In [1]: import numpy as np

In [2]: np.set_printoptions(precision=2, suppress=True, linewidth=200)

In [3]: arr = np.loadtxt("test15.csv", delimiter=",")

In [4]: arr
Out[4]: 
array([[ 0.5 , -0.36, -0.79],
       [-0.36,  0.74, -0.56],
       [-0.79, -0.56, -0.24]])

In [5]: evals, V = np.linalg.eigh(arr)

In [6]: x = np.array([4, 1, -2])

In [7]: np.round(V * np.abs(evals) @ V.T, 2) + 0
Out[7]: 
array([[1., 0., 0.],
       [0., 1., 0.],
       [0., 0., 1.]])

In [8]: V * np.maximum(evals, 0) @ V.T
Out[8]: 
array([[ 0.75, -0.18, -0.39],
       [-0.18,  0.87, -0.28],
       [-0.39, -0.28,  0.38]])

In [9]: round(float(np.abs(arr).sum(axis=1).max()), 2), np.round(np.abs(evals).max(), 2)
Out[9]: (1.67, np.float64(1.0))

In [10]: np.round(x @ arr @ x / (x @ x), 2), round(evals[0], 2), round(evals[-1], 2)
Out[10]: (np.float64(0.94), np.float64(-1.0), np.float64(1.0))

In [11]: round(x @ arr @ x, 2)
Out[11]: np.float64(19.76)

In [12]: np.linalg.eigvalsh(arr[1:, 1:])
Out[12]: array([-0.5,  1. ])

In [13]: M = np.load("a.npy")

In [14]: M
Out[14]: 
array([[0, 3, 0, 0, 0, 0],
       [2, 2, 0, 0, 0, 0],
       [3, 3, 0, 0, 0, 0],
       [0, 0, 0, 3, 0, 0],
       [0, 0, 2, 2, 0, 0],
       [0, 0, 3, 3, 0, 0],
       [0, 0, 0, 0, 0, 3],
       [0, 0, 0, 0, 2, 2],
       [0, 0, 0, 0, 3, 3]])

In [15]: P = M @ np.linalg.solve(M.T @ M, M.T)

In [16]: P @ M[:, 0]
Out[16]: array([0., 2., 3., 0., 0., 0., 0., 0., 0.])

In [17]: np.allclose(P @ P, P)
Out[17]: True

In [18]: np.trace(P)
Out[18]: np.float64(6.0)

In [19]: X = np.array([[0, 0, 1, 0], [0, 0, 0, 0], [1, 0, 0, 0], [0, 0, 0, 0]])

In [20]: # 3 blocks once reordered

In [21]: rank = np.linalg.matrix_rank(X)

In [22]: rank
Out[22]: np.int64(2)

In [23]: null = np.linalg.svd(X)[2][rank:].T

In [24]: [int(np.linalg.matrix_rank(X[:, :j + 1])) for j in range(4)]
Out[24]: [1, 1, 2, 2]

In [25]: np.allclose(X @ null, 0)
Out[25]: True

In [26]: [int(np.linalg.matrix_rank(np.delete(X, i, axis=0))) for i in range(4)]
Out[26]: [1, 2, 1, 2]

In [27]: null.shape
Out[27]: (4, 2)

In [28]: [int(np.linalg.matrix_rank(X[:i])) for i in range(1, len(X) + 1)]
Out[28]: [1, 1, 2, 2]

In [29]: null @ null.T
Out[29]: 
array([[0., 0., 0., 0.],
       [0., 1., 0., 0.],
       [0., 0., 0., 0.],
       [0., 0., 0., 1.]])

In [30]: u = np.array([-7, 0, 8])

In [31]: np.cross(X[3, :3], X[1, :3])
Out[31]: array([0, 0, 0])

In [32]: np.convolve(X[3], u)
Out[32]: array([0, 0, 0, 0, 0, 0])

In [33]: np.polyval(u, X[3])
Out[33]: array([8, 8, 8, 8])

In [34]: mat = np.load("block9.npy")

In [35]: mat
Out[35]: 
array([[-6,  1,  1],
       [ 1,  1,  1],
       [ 2,  2,  2]])

In [36]: # rows and columns are dependent

In [37]: round(np.linalg.det(mat), 2)
Out[37]: np.float64(0.0)

In [38]: np.round(np.sort(np.abs(np.linalg.eigvals(mat))), 2) + 0
Out[38]: array([0.  , 3.32, 6.32])

In [39]: round(np.abs(np.linalg.eigvals(mat)).max(), 2)
Out[39]: np.float64(6.32)

In [40]: np.linalg.determinant(mat)
Traceback (most recent call last):
  Cell In[40], line 1
    np.linalg.determinant(mat)
AttributeError: module 'numpy.linalg' has no attribute 'determinant'


In [41]: (mat + mat.T) / 2
Out[41]: 
array([[-6. ,  1. ,  1.5],
       [ 1. ,  1. ,  1.5],
       [ 1.5,  1.5,  2. ]])

In [42]: assert mat == mat.T
Traceback (most recent call last):
  Cell In[42], line 1
    assert mat == mat.T
ValueError: The truth value of an array with more than one element is ambiguous. Use a.any() or a.all()


In [43]: B = mat[0, 0] * mat[1:] - np.outer(mat[1:, 0], mat[0])

In [44]: B
Out[44]: 
array([[  0,  -7,  -7],
       [  0, -14, -14]])

In [45]: mat[:, 0] / mat[0, 0]
Out[45]: array([ 1.  , -0.17, -0.33])

In [46]: np.flatnonzero(~B.round(6).any(axis=1))
Out[46]: array([], dtype=int64)

In [47]: Uu, sig, VT = np.linalg.svd(B)

In [48]: V = VT[:(sig > 1e-8).sum()]

In [49]: rng = np.random.default_rng(12)

In [50]: x = B[0] + -1 * B[1] + rng.integers(2) * np.eye(3)[0]

In [51]: x
Out[51]: array([1., 7., 7.])

In [52]: round(np.linalg.norm(x - V.T @ V @ x), 2)
Out[52]: np.float64(1.0)

In [53]: np.linalg.matrix_rank(np.vstack([B, x]))
Out[53]: np.int64(2)

In [54]: np.round(V.T @ V, 2) + 0
Out[54]: 
array([[0. , 0. , 0. ],
       [0. , 0.5, 0.5],
       [0. , 0.5, 0.5]])

In [55]: feats = np.load("m.npy")

In [56]: feats
Out[56]: 
array([[ 0, -1,  4,  4],
       [ 1,  0,  0,  0],
       [-4,  0,  0,  1],
       [-4,  0, -1,  0]])

In [57]: # skew-symmetric

In [58]: Uu, sig, VT = np.linalg.svd(feats, full_matrices=False)

In [59]: Uu.shape, sig.shape, VT.shape
Out[59]: ((4, 4), (4,), (4, 4))

In [60]: sig / sig[0]
Out[60]: array([1.  , 1.  , 0.03, 0.03])

In [61]: round(np.sqrt((sig ** 2).sum()), 2), round(np.linalg.norm(feats), 2)
Out[61]: (np.float64(8.25), np.float64(8.25))

In [62]: (sig > 1e-8).sum()
Out[62]: np.int64(4)

In [63]: np.round(Uu.T @ Uu, 2) + 0
Out[63]: 
array([[1., 0., 0., 0.],
       [0., 1., 0., 0.],
       [0., 0., 1., 0.],
       [0., 0., 0., 1.]])

In [64]: sig
Out[64]: array([5.83, 5.83, 0.17, 0.17])

In [65]: np.cumsum(sig ** 2) / np.sum(sig ** 2)
Out[65]: array([0.5, 1. , 1. , 1. ])

In [66]: u = np.array([5, 2, 5])

In [67]: r1 = np.array([2, 2, 1])

In [68]: data = np.outer(u, r1)

In [69]: data
Out[69]: 
array([[10, 10,  5],
       [ 4,  4,  2],
       [10, 10,  5]])

In [70]: # row 2 repeats row 0

In [71]: P = np.triu(np.array([[1, 1, 2], [0, 1, 1], [-2, 1, 0]]), 1) + np.eye(3)

In [72]: B = P @ arr @ np.linalg.inv(P)

In [73]: P @ arr - arr @ P
Out[73]: 
array([[-1.94, -0.88, -1.68],
       [-0.79, -0.21, -0.27],
       [ 0.  ,  0.79,  2.14]])

In [74]: np.linalg.matrix_rank(B)
Out[74]: np.int64(3)

In [75]: round(np.linalg.det(B), 2)
Out[75]: np.float64(-1.0)

In [76]: B
Out[76]: 
array([[-1.44,  0.7 ,  0.35],
       [-1.15,  1.33,  0.16],
       [-0.79,  0.23,  1.11]])

In [77]: rank = np.linalg.matrix_rank(data)

In [78]: rank
Out[78]: np.int64(1)

In [79]: null = np.linalg.svd(data)[2][rank:].T

In [80]: [int(np.linalg.matrix_rank(data[:i])) for i in range(1, len(data) + 1)]
Out[80]: [1, 1, 1]

In [81]: [int(np.linalg.matrix_rank(data[:, :j + 1])) for j in range(3)]
Out[81]: [1, 1, 1]

In [82]: np.linalg.matrix_rank(data.T @ data), np.linalg.matrix_rank(data @ data.T)
Out[82]: (np.int64(1), np.int64(1))

In [83]: null @ null.T
Out[83]: 
array([[ 0.56, -0.44, -0.22],
       [-0.44,  0.56, -0.22],
       [-0.22, -0.22,  0.89]])
